In [1]: import numpy as np

In [2]: from numpy import linalg as LA

In [3]: np.set_printoptions(precision=2, suppress=True, linewidth=160)

In [4]: rd = lambda a: np.round(a, 2) + 0

In [5]: arr = np.load("layer16.npy")

In [6]: rd(arr)
Out[6]: 
array([[ 5.02,  5.85,  0.64,  6.34],
       [-4.71, -4.43,  7.4 , -1.87],
       [ 5.5 ,  5.95, -2.77,  5.17],
       [ 2.68,  3.88,  6.13,  6.33],
       [-3.15, -4.32, -5.39, -6.51],
       [ 4.72,  5.65,  1.76,  6.54],
       [ 4.5 ,  5.48,  2.43,  6.62],
       [ 5.51,  5.88, -3.34,  4.89],
       [-5.27, -5.97,  0.56, -6.02],
       [ 0.23, -0.91, -8.98, -4.29],
       [-0.53,  0.59,  9.13,  4.01],
       [-3.84, -4.94, -4.07, -6.66],
       [-4.5 , -5.48, -2.42, -6.62],
       [ 5.14,  5.91,  0.13,  6.21],
       [-2.69, -3.89, -6.13, -6.33],
       [-5.48, -5.97,  2.45, -5.32],
       [ 2.6 ,  3.8 ,  6.26,  6.29],
       [ 0.66,  1.85,  8.4 ,  5.05],
       [ 0.97, -0.11, -9.29, -3.56]])

In [7]: rd(LA.norm(arr, 2) / LA.norm(arr))
Out[7]: np.float64(0.85)

In [8]: feats = np.loadtxt("test15.csv", delimiter=",")

In [9]: feats
Out[9]: 
array([[ 1.,  3.,  0.,  0.,  0.,  0.,  0.,  0.,  0.],
       [ 3.,  2.,  3.,  0.,  0.,  0.,  0.,  0.,  0.],
       [ 0.,  3.,  1.,  3.,  0.,  0.,  0.,  0.,  0.],
       [ 0.,  0.,  3., -3.,  3.,  0.,  0.,  0.,  0.],
       [ 0.,  0.,  0.,  3.,  3.,  3.,  0.,  0.,  0.],
       [ 0.,  0.,  0.,  0.,  3.,  3.,  3.,  0.,  0.],
       [ 0.,  0.,  0.,  0.,  0.,  3., -1.,  3.,  0.],
       [ 0.,  0.,  0.,  0.,  0.,  0.,  3.,  0.,  3.],
       [ 0.,  0.,  0.,  0.,  0.,  0.,  0.,  3.,  3.]])

In [10]: x = np.array([-1, 5, 4, 2, -4, -3, 0, 3, -3])

In [11]: a = np.maximum(feats @ x, 0)

In [12]: feats * (a > 1e-9)[:, None]
Out[12]: 
array([[ 1.,  3.,  0.,  0.,  0.,  0.,  0.,  0.,  0.],
       [ 3.,  2.,  3.,  0.,  0.,  0.,  0.,  0.,  0.],
       [ 0.,  3.,  1.,  3.,  0.,  0.,  0.,  0.,  0.],
       [ 0.,  0.,  0., -0.,  0.,  0.,  0.,  0.,  0.],
       [ 0.,  0.,  0.,  0.,  0.,  0.,  0.,  0.,  0.],
       [ 0.,  0.,  0.,  0.,  0.,  0.,  0.,  0.,  0.],
       [ 0.,  0.,  0.,  0.,  0.,  0., -0.,  0.,  0.],
       [ 0.,  0.,  0.,  0.,  0.,  0.,  0.,  0.,  0.],
       [ 0.,  0.,  0.,  0.,  0.,  0.,  0.,  0.,  0.]])

In [13]: a
Out[13]: array([14., 19., 25.,  0.,  0.,  0.,  0.,  0.,  0.])

In [14]: np.maximum(feats @ (3 * x), 0)
Out[14]: array([42., 57., 75.,  0.,  0.,  0.,  0.,  0.,  0.])

In [15]: X = np.load("run17.npy")

In [16]: X
Out[16]: 
array([[-0.06, -4.5 ,  0.67,  0.07,  0.08,  0.05,  1.15, -0.03],
       [ 0.06, -1.96, -0.35,  0.  , -0.15, -0.12,  0.11, -0.01],
       [ 0.07, -0.7 , -0.57, -0.01,  0.25,  0.33, -0.25, -0.01],
       [ 0.04,  0.12, -0.22, -0.12,  0.39, -0.03,  1.45, -0.02],
       [-0.01,  2.84, -1.09,  0.03, -0.24,  0.01, -1.97,  0.03],
       [-0.05, -6.42,  0.73, -0.08,  0.07,  0.05,  0.55, -0.01],
       [ 0.12, -0.48, -0.83,  0.  , -0.13, -0.13, -0.88, -0.04],
       [-0.03,  1.51,  0.63, -0.01,  0.06,  0.13,  0.23,  0.01],
       [-0.08,  0.05, -0.78,  0.04, -0.02,  0.15,  1.06,  0.01],
       [ 0.01, -2.44,  0.98,  0.06, -0.73, -0.09,  0.7 ,  0.06],
       [ 0.13,  1.25,  0.69,  0.01, -0.27, -0.09,  1.38, -0.05],
       [-0.17,  7.51,  0.08,  0.05,  0.32,  0.16,  3.02, -0.02],
       [-0.01,  7.51,  1.6 ,  0.01,  0.39, -0.4 , -0.03, -0.02],
       [-0.06, -0.76,  0.46,  0.01, -0.01, -0.43,  0.22,  0.05],
       [ 0.03, -1.61, -1.19,  0.06, -0.57,  0.22,  0.08, -0.01],
       [ 0.05, -0.97,  1.47,  0.02, -0.13, -0.35, -0.07, -0.03],
       [ 0.1 , -2.63,  1.18, -0.05, -0.31,  0.04, -0.81,  0.05],
       [-0.15, -3.18,  0.46, -0.13, -0.09,  0.07,  2.28,  0.01],
       [ 0.04,  2.01,  0.08, -0.03,  0.16, -0.04,  3.31,  0.  ],
       [-0.07,  2.24, -0.43,  0.04,  0.45, -0.07, -0.9 ,  0.01],
       [-0.06, -4.17, -1.42,  0.01,  0.06,  0.04, -0.74, -0.02],
       [-0.07, -0.85,  0.97, -0.11,  0.31,  0.41, -1.79,  0.01],
       [-0.04, -3.31,  0.15, -0.01,  0.4 ,  0.09,  0.62,  0.01],
       [-0.14, -6.67,  0.01, -0.09,  0.42, -0.09, -0.45,  0.  ],
       [ 0.19,  7.75,  0.34,  0.05,  0.16,  0.29, -1.42,  0.04],
       [-0.13, -3.68,  0.19,  0.02,  0.12, -0.2 , -2.4 ,  0.06],
       [ 0.12, -3.69, -0.44, -0.03, -0.11,  0.29,  1.22,  0.01],
       [ 0.  ,  0.96,  1.2 ,  0.02, -0.04,  0.11, -2.55, -0.01],
       [ 0.07,  1.29,  0.94,  0.04, -0.16, -0.27, -0.66,  0.  ],
       [ 0.06,  1.45, -0.38, -0.03, -0.13,  0.01, -1.38, -0.01]])

In [17]: Z = X[[6, 8]].astype(float)

In [18]: for _ in range(4):
    ...:     lab = LA.norm(X[:, None] - Z, axis=-1).argmin(axis=1)
    ...:     Z = np.array([X[lab == j].mean(axis=0) for j in range(2)])
    ...: 

In [19]: lab
Out[19]: array([0, 0, 0, 0, 1, 0, 0, 1, 0, 0, 1, 1, 1, 0, 0, 0, 0, 0, 1, 1, 0, 0, 0, 0, 1, 0, 0, 1, 1, 1])

In [20]: np.bincount(lab)
Out[20]: array([19, 11])

In [21]: M2 = feats / np.sqrt((feats ** 2).mean(axis=1, keepdims=True))

In [22]: rd(feats - feats.mean(axis=1, keepdims=True))
Out[22]: 
array([[ 0.56,  2.56, -0.44, -0.44, -0.44, -0.44, -0.44, -0.44, -0.44],
       [ 2.11,  1.11,  2.11, -0.89, -0.89, -0.89, -0.89, -0.89, -0.89],
       [-0.78,  2.22,  0.22,  2.22, -0.78, -0.78, -0.78, -0.78, -0.78],
       [-0.33, -0.33,  2.67, -3.33,  2.67, -0.33, -0.33, -0.33, -0.33],
       [-1.  , -1.  , -1.  ,  2.  ,  2.  ,  2.  , -1.  , -1.  , -1.  ],
       [-1.  , -1.  , -1.  , -1.  ,  2.  ,  2.  ,  2.  , -1.  , -1.  ],
       [-0.56, -0.56, -0.56, -0.56, -0.56,  2.44, -1.56,  2.44, -0.56],
       [-0.67, -0.67, -0.67, -0.67, -0.67, -0.67,  2.33, -0.67,  2.33],
       [-0.67, -0.67, -0.67, -0.67, -0.67, -0.67, -0.67,  2.33,  2.33]])

In [23]: rd(LA.norm(M2, axis=1))
Out[23]: array([3., 3., 3., 3., 3., 3., 3., 3., 3.])

In [24]: K = np.load("w.npy")

In [25]: K
Out[25]: 
array([[-3,  0,  0,  0,  0,  0,  0,  0,  0,  0,  0],
       [-4, -2,  0,  0,  0,  0,  0,  0,  0,  0,  0],
       [-7, -3,  2,  0,  0,  0,  0,  0,  0,  0,  0],
       [-2,  1, -5, -7,  0,  0,  0,  0,  0,  0,  0],
       [ 3, -8, -5,  8, -5,  0,  0,  0,  0,  0,  0],
       [-7, -8,  3, -9, -8, -4,  0,  0,  0,  0,  0],
       [ 9, -1, -5,  5, -4,  3, -3,  0,  0,  0,  0],
       [-8,  8,  7, -5, -1,  3,  3,  5,  0,  0,  0],
       [ 0, -4, -9,  0, -4, -8, -7,  3,  6,  0,  0],
       [-4, -3, -7,  4, -4,  6,  5, -9, -3,  3,  0],
       [-8, -8, -5,  4, -7, -7, -2,  6,  1,  1,  1]])

In [26]: t3 = np.stack([K, 4 * K, K[::-1]])

In [27]: rd(LA.norm(t3, axis=(1, 2)))
Out[27]: array([ 43.58, 174.31,  43.58])

In [28]: t3.sum(axis=0)
Out[28]: 
array([[-23,  -8,  -5,   4,  -7,  -7,  -2,   6,   1,   1,   1],
       [-24, -13,  -7,   4,  -4,   6,   5,  -9,  -3,   3,   0],
       [-35, -19,   1,   0,  -4,  -8,  -7,   3,   6,   0,   0],
       [-18,  13, -18, -40,  -1,   3,   3,   5,   0,   0,   0],
       [ 24, -41, -30,  45, -29,   3,  -3,   0,   0,   0,   0],
       [-42, -48,  18, -54, -48, -24,   0,   0,   0,   0,   0],
       [ 48, -13, -30,  33, -25,  15, -15,   0,   0,   0,   0],
       [-42,  41,  30, -32,  -5,  15,  15,  25,   0,   0,   0],
       [ -7, -23, -43,   0, -20, -40, -35,  15,  30,   0,   0],
       [-24, -17, -35,  20, -20,  30,  25, -45, -15,  15,   0],
       [-43, -40, -25,  20, -35, -35, -10,  30,   5,   5,   5]])
